$ python -q
>>> import numpy as np
>>> np.set_printoptions(precision=2, suppress=True, linewidth=140)
>>> tidy = lambda a: np.round(a, 2) + 0
>>> C = np.array([[5, 6, 7, 7], [9, 8, 4, 9], [8, 1, 1, 0], [9, 4, 1, 8]])
>>> rng = np.random.default_rng(84445)
>>> mat = (rng.random((15, 4)) < 0.25) @ C
>>> mat
array([[ 9,  8,  4,  9],
       [ 0,  0,  0,  0],
       [17,  5,  2,  8],
       [13,  7,  8,  7],
       [ 0,  0,  0,  0],
       [14, 14, 11, 16],
       [ 5,  6,  7,  7],
       [ 9,  8,  4,  9],
       [ 5,  6,  7,  7],
       [14, 10,  8, 15],
       [ 0,  0,  0,  0],
       [17,  5,  2,  8],
       [ 9,  4,  1,  8],
       [ 5,  6,  7,  7],
       [ 0,  0,  0,  0]])
>>> P = mat @ np.linalg.solve(mat.T @ mat, mat.T)
>>> tidy(P @ mat[:, 0])
array([ 9.,  0., 17., 13.,  0., 14.,  5.,  9.,  5., 14.,  0., 17.,  9.,  5.,  0.])
>>> Y = np.array([[8, -1], [-1, -5]])
>>> C = np.array([[-1, -2, -2, 2, -2],
...     [1, 2, -2, 1, 0],
...     [-1, 0, -1, 2, 1],
...     [0, -2, 2, -2, 0],
...     [-1, 2, -1, -1, 1]])
>>> E = np.block([[Y, np.array([[-2, 1, 1, -1, 2], [1, 0, 0, 0, 2]])], [np.zeros((5, 2)), C]])
>>> E
array([[ 8., -1., -2.,  1.,  1., -1.,  2.],
       [-1., -5.,  1.,  0.,  0.,  0.,  2.],
       [ 0.,  0., -1., -2., -2.,  2., -2.],
       [ 0.,  0.,  1.,  2., -2.,  1.,  0.],
       [ 0.,  0., -1.,  0., -1.,  2.,  1.],
       [ 0.,  0.,  0., -2.,  2., -2.,  0.],
       [ 0.,  0., -1.,  2., -1., -1.,  1.]])
>>> cov = E.T @ E
>>> cov
array([[ 65.,  -3., -17.,   8.,   8.,  -8.,  14.],
       [ -3.,  26.,  -3.,  -1.,  -1.,   1., -12.],
       [-17.,  -3.,   9.,   0.,   0.,   0.,  -2.],
       [  8.,  -1.,   0.,  17.,  -5.,  -1.,   8.],
       [  8.,  -1.,   0.,  -5.,  15., -12.,   4.],
       [ -8.,   1.,   0.,  -1., -12.,  15.,  -5.],
       [ 14., -12.,  -2.,   8.,   4.,  -5.,  14.]])
>>> np.trace(cov), (E ** 2).sum()
(np.float64(161.0), np.float64(161.0))
>>> tidy(np.linalg.eigvalsh(cov)[::-1])
array([77.91, 32.83, 26.53, 16.88,  3.92,  2.71,  0.22])
>>> (E @ E.T).shape
(7, 7)
